$ python -q
>>> import numpy as np
>>> import numpy.linalg as la
>>> np.set_printoptions(suppress=True, linewidth=140)
>>> def rd(a):
...     return np.round(a, 2) + 0
... 
>>> E = np.load("sample15.npy")
>>> rd(E)
array([[ 0.57,  0.21, -0.3 , -0.26, -0.02, -0.2 ,  0.04,  0.03],
       [ 0.21,  0.9 ,  0.15,  0.13,  0.01,  0.1 , -0.02, -0.01],
       [-0.3 ,  0.15,  0.79, -0.18, -0.02, -0.14,  0.03,  0.02],
       [-0.26,  0.13, -0.18,  0.84, -0.01, -0.12,  0.02,  0.02],
       [-0.02,  0.01, -0.02, -0.01,  1.  , -0.01,  0.  ,  0.  ],
       [-0.2 ,  0.1 , -0.14, -0.12, -0.01,  0.9 ,  0.02,  0.01],
       [ 0.04, -0.02,  0.03,  0.02,  0.  ,  0.02,  1.  ,  0.  ],
       [ 0.03, -0.01,  0.02,  0.02,  0.  ,  0.01,  0.  ,  1.  ]])
>>> [round(float(x), 2) for x in la.svd(E, compute_uv=False)[:3]]
[1.0, 1.0, 1.0]
>>> la.matrix_rank(E, rtol=0.1)
np.int64(7)
>>> rd(la.norm(E, 2) / la.norm(E))
np.float64(0.38)
>>> la.lstsq(E[:-1].T, E[-1])[2]
np.int32(7)
>>> np.allclose(E[:-1].T @ la.lstsq(E[:-1].T, E[-1])[0], E[-1])
True
>>> x = np.array([-2, 3, 2, -3, 3, 1, 2, 0])
>>> rd(la.eigvalsh(2 * E - np.eye(8)))
array([-1.,  1.,  1.,  1.,  1.,  1.,  1.,  1.])
>>> rd(np.eye(8) - E)
array([[ 0.43, -0.21,  0.3 ,  0.26,  0.02,  0.2 , -0.04, -0.03],
       [-0.21,  0.1 , -0.15, -0.13, -0.01, -0.1 ,  0.02,  0.01],
       [ 0.3 , -0.15,  0.21,  0.18,  0.02,  0.14, -0.03, -0.02],
       [ 0.26, -0.13,  0.18,  0.16,  0.01,  0.12, -0.02, -0.02],
       [ 0.02, -0.01,  0.02,  0.01,  0.  ,  0.01,  0.  ,  0.  ],
       [ 0.2 , -0.1 ,  0.14,  0.12,  0.01,  0.1 , -0.02, -0.01],
       [-0.04,  0.02, -0.03, -0.02,  0.  , -0.02,  0.  ,  0.  ],
       [-0.03,  0.01, -0.02, -0.02,  0.  , -0.01,  0.  ,  0.  ]])
>>> rd(E @ x)
array([-0.55,  2.29,  3.02, -2.13,  3.08,  1.69,  1.87, -0.09])
>>> rng = np.random.default_rng(7037)
>>> W0 = rng.normal(size=(14, 4)) + 10 * np.array([1, 2, 2, 1])
>>> rd(W0)
array([[10.81, 21.39, 20.95, 10.36],
       [10.21, 20.2 , 20.13, 10.43],
       [10.77, 19.71, 20.61,  8.  ],
       [11.44, 19.28, 20.3 , 12.13],
       [ 9.53, 19.42, 19.54, 10.25],
       [10.5 , 22.6 , 19.01, 10.02],
       [12.11, 18.9 , 21.26,  9.83],
       [10.97, 21.26, 20.76, 10.17],
       [ 9.11, 20.81, 19.58,  9.29],
       [ 8.81, 19.64, 21.5 ,  9.13],
       [10.97, 20.82, 20.78, 11.18],
       [11.03, 20.03, 20.08, 11.19],
       [10.73, 19.9 , 19.8 ,  8.79],
       [10.43, 17.99, 20.04, 10.99]])
>>> gram = np.cov(W0, rowvar=False)
>>> np.argsort(-W0.std(axis=0).round(6), kind="stable")
array([1, 3, 0, 2])
>>> rd(W0.std(axis=0))
array([0.85, 1.12, 0.68, 1.05])
>>> rd(np.median(W0, axis=0))
array([10.75, 19.96, 20.22, 10.21])
>>> gram.shape
(4, 4)
>>> rd(np.polyfit(W0[:, 3], W0[:, 2], 1))
array([-0.04, 20.76])
>>> rd(np.corrcoef(W0[:, 3], W0[:, 2])[0, 1])
np.float64(-0.07)
>>> B = W0 / la.norm(W0, axis=1, keepdims=True)
>>> gram = B @ B.T
>>> rd(gram[11])
array([1.  , 1.  , 1.  , 1.  , 1.  , 1.  , 1.  , 1.  , 1.  , 0.99, 1.  , 1.  , 1.  , 1.  ])
>>> rd(la.norm(W0, 2) / la.norm(W0))
np.float64(1.0)
>>> la.cond(W0) > 100
np.False_
>>> J, _ = la.qr(np.array([[1.0, 0.2, 1.2, -0.9, -0.1, 0.0],
...     [-0.9, 0.5, 1.5, -1.8, 0.5, -0.2],
...     [-1.7, 0.9, 0.0, -0.6, 0.1, -0.1],
...     [-0.1, -0.7, -0.4, 0.7, 0.6, 0.9],
...     [1.6, 1.1, -0.6, -1.5, 1.0, 0.6],
...     [0.4, 0.1, 1.2, 1.4, -0.4, -0.1]]))
>>> rd(J)
array([[-0.37, -0.11,  0.53, -0.24,  0.23,  0.68],
       [ 0.33, -0.3 ,  0.56, -0.49, -0.33, -0.37],
       [ 0.62, -0.55, -0.16,  0.24, -0.04,  0.47],
       [ 0.04,  0.42, -0.1 , -0.11, -0.81,  0.39],
       [-0.59, -0.64, -0.33, -0.07, -0.35, -0.08],
       [-0.15, -0.06,  0.52,  0.79, -0.26, -0.12]])
>>> idx = rng.permutation(6)
>>> B = J[:, idx] * rng.choice([-1, 1], 6)
>>> rd(B)
array([[ 0.24, -0.37, -0.11, -0.53,  0.23, -0.68],
       [ 0.49,  0.33, -0.3 , -0.56, -0.33,  0.37],
       [-0.24,  0.62, -0.55,  0.16, -0.04, -0.47],
       [ 0.11,  0.04,  0.42,  0.1 , -0.81, -0.39],
       [ 0.07, -0.59, -0.64,  0.33, -0.35,  0.08],
       [-0.79, -0.15, -0.06, -0.52, -0.26,  0.12]])
>>> U, _, Vt = la.svd(J.T @ B)
>>> rd(U @ Vt)
array([[ 0.,  1.,  0.,  0.,  0.,  0.],
       [ 0.,  0.,  1.,  0.,  0.,  0.],
       [ 0.,  0.,  0., -1.,  0.,  0.],
       [-1.,  0.,  0.,  0.,  0.,  0.],
       [ 0.,  0.,  0.,  0.,  1.,  0.],
       [ 0.,  0.,  0.,  0.,  0., -1.]])
>>> rd(la.lstsq(J, B)[0])
array([[ 0.,  1.,  0.,  0.,  0.,  0.],
       [ 0.,  0.,  1.,  0.,  0.,  0.],
       [ 0.,  0.,  0., -1.,  0.,  0.],
       [-1.,  0.,  0.,  0.,  0.,  0.],
       [ 0.,  0.,  0.,  0.,  1.,  0.],
       [ 0.,  0.,  0.,  0.,  0., -1.]])
>>> x = np.array([1, -3, 0, -3, 0, 2])
>>> rd(J @ x)
array([ 2.06,  1.98,  2.49, -0.1 ,  1.4 , -2.59])
>>> rd(J @ np.eye(6)[2])
array([ 0.53,  0.56, -0.16, -0.1 , -0.33,  0.52])
>>> M = np.array([[0.1, -0.2, 0.6, 0.6, -1.6, -1.4, -1.4, 1.0],
...     [0.6, 1.0, 2.3, 0.7, 0.7, 1.3, -0.1, 0.8]])
>>> M[:, 2] *= 5
>>> M
array([[ 0.1, -0.2,  3. ,  0.6, -1.6, -1.4, -1.4,  1. ],
       [ 0.6,  1. , 11.5,  0.7,  0.7,  1.3, -0.1,  0.8]])
>>> B = J + rng.integers(-2, 3, (6, 1)) @ rng.integers(-2, 3, (1, 6))
>>> rd(B)
array([[-1.37, -1.11,  0.53, -2.24, -1.77,  1.68],
       [ 2.33,  1.7 ,  0.56,  3.51,  3.67, -2.37],
       [-0.38, -1.55, -0.16, -1.76, -2.04,  1.47],
       [ 1.04,  1.42, -0.1 ,  1.89,  1.19, -0.61],
       [-1.59, -1.64, -0.33, -2.07, -2.35,  0.92],
       [-2.15, -2.06,  0.52, -3.21, -4.26,  1.88]])
>>> np.abs(B - J).sum(axis=1)
array([ 7., 14.,  7.,  7.,  7., 14.])
>>> q, evecs = la.qr(B[:, :5])[0], la.qr(B[:, 5:])[0]
>>> sigma = la.svd(q.T @ evecs, compute_uv=False)
>>> rd(la.norm(q @ q.T - evecs @ evecs.T, 2))
np.float64(1.0)
>>> (sigma > 0.9).sum()
np.int64(1)
>>> rd(np.degrees(np.arccos(sigma.clip(0, 1))))
array([5.99])
>>> W1 = np.array([[0, 2], [5, 0], [0, 4], [3, 4], [5, 4], [2, 3], [2, 0], [0, 4]])
>>> c = np.array([3, 3])
>>> hid = np.maximum(M @ W1 + c, 0)
>>> (hid > 0).mean(axis=0)
array([0.5, 1. ])
>>> la.matrix_rank(hid)
np.int64(2)
>>> basis = np.array([[-1, 2], [1, 0]])
>>> W1 @ basis
array([[ 2,  0],
       [-5, 10],
       [ 4,  0],
       [ 1,  6],
       [-1, 10],
       [ 1,  4],
       [-2,  4],
       [ 4,  0]])
>>> hid @ basis
array([[11. ,  0. ],
       [46.9, 32. ]])
>>> X = np.load("case5.npy")
>>> X
array([[ -1.3,   0.6,  -1.6,  -2. ,   0.5],
       [  1.9,   0.9,   0.7,  -8. ,  -1.5],
       [ -0.9,  -0.1,  -0.6, -48. ,   2. ],
       [  0.8,   0.5,  -0.7,   0. ,  -2.1]])
>>> q, Rm = la.qr(J)
>>> rd(Rm)
array([[1., 0., 0., 0., 0., 0.],
       [0., 1., 0., 0., 0., 0.],
       [0., 0., 1., 0., 0., 0.],
       [0., 0., 0., 1., 0., 0.],
       [0., 0., 0., 0., 1., 0.],
       [0., 0., 0., 0., 0., 1.]])
>>> q.shape, Rm.shape
((6, 6), (6, 6))
>>> rd(q @ Rm)
array([[-0.37, -0.11,  0.53, -0.24,  0.23,  0.68],
       [ 0.33, -0.3 ,  0.56, -0.49, -0.33, -0.37],
       [ 0.62, -0.55, -0.16,  0.24, -0.04,  0.47],
       [ 0.04,  0.42, -0.1 , -0.11, -0.81,  0.39],
       [-0.59, -0.64, -0.33, -0.07, -0.35, -0.08],
       [-0.15, -0.06,  0.52,  0.79, -0.26, -0.12]])
>>> rd(np.abs(np.diag(Rm)))
array([1., 1., 1., 1., 1., 1.])
>>> np.allclose(Rm.T @ Rm, J.T @ J)
True
>>> x = np.array([0, 3, 8, 0, 9])
>>> (X @ x).argmax()
np.int64(2)
>>> rd(X @ x)
array([ -6.5,  -5.2,  12.9, -23. ])
>>> rd(np.einsum("ij,j->i", X, x))
array([ -6.5,  -5.2,  12.9, -23. ])
>>> U, sigma, Vt = la.svd(X)
>>> np.argmax(sigma[:-1] / (sigma[1:] + 1e-6)) + 1
np.int64(1)
>>> B = U[:, :1] @ np.diag(sigma[:1]) @ Vt[:1]
>>> rd(np.abs(X - B).max())
np.float64(2.1)
>>> rd(B)
array([[ -0.03,   0.  ,  -0.02,  -2.05,   0.07],
       [ -0.1 ,   0.01,  -0.09,  -7.9 ,   0.28],
       [ -0.63,   0.07,  -0.54, -48.01,   1.73],
       [  0.  ,   0.  ,   0.  ,   0.08,   0.  ]])
>>> rd(la.norm(X - B, 2)), rd(sigma[1])
(np.float64(3.76), np.float64(3.76))
>>> la.cond(X) > 100
np.False_
>>> la.matrix_rank(X, rtol=0.1)
np.int64(1)
>>> rd(la.norm(X, 2) / la.norm(X))
np.float64(1.0)
>>> B = np.array([[2, 3, 3], [0, 2, 3], [0, 0, 2], [2, 1, 2], [1, 1, 3]])
>>> la.matrix_rank(np.vstack([X, B.T]))
np.int64(5)
>>> rd(np.einsum("ik,kj->ji", X, B))
array([[ -6.1, -13.7, -95.8,  -0.5],
       [ -4.2,  -2. , -48.9,   1.3],
       [ -7.8, -10.7, -94.2,  -3.8]])
>>> np.vstack([X, B.T]).shape
(7, 5)
>>> rd(np.einsum("ik,kj->ij", X, B))
array([[ -6.1,  -4.2,  -7.8],
       [-13.7,  -2. , -10.7],
       [-95.8, -48.9, -94.2],
       [ -0.5,   1.3,  -3.8]])
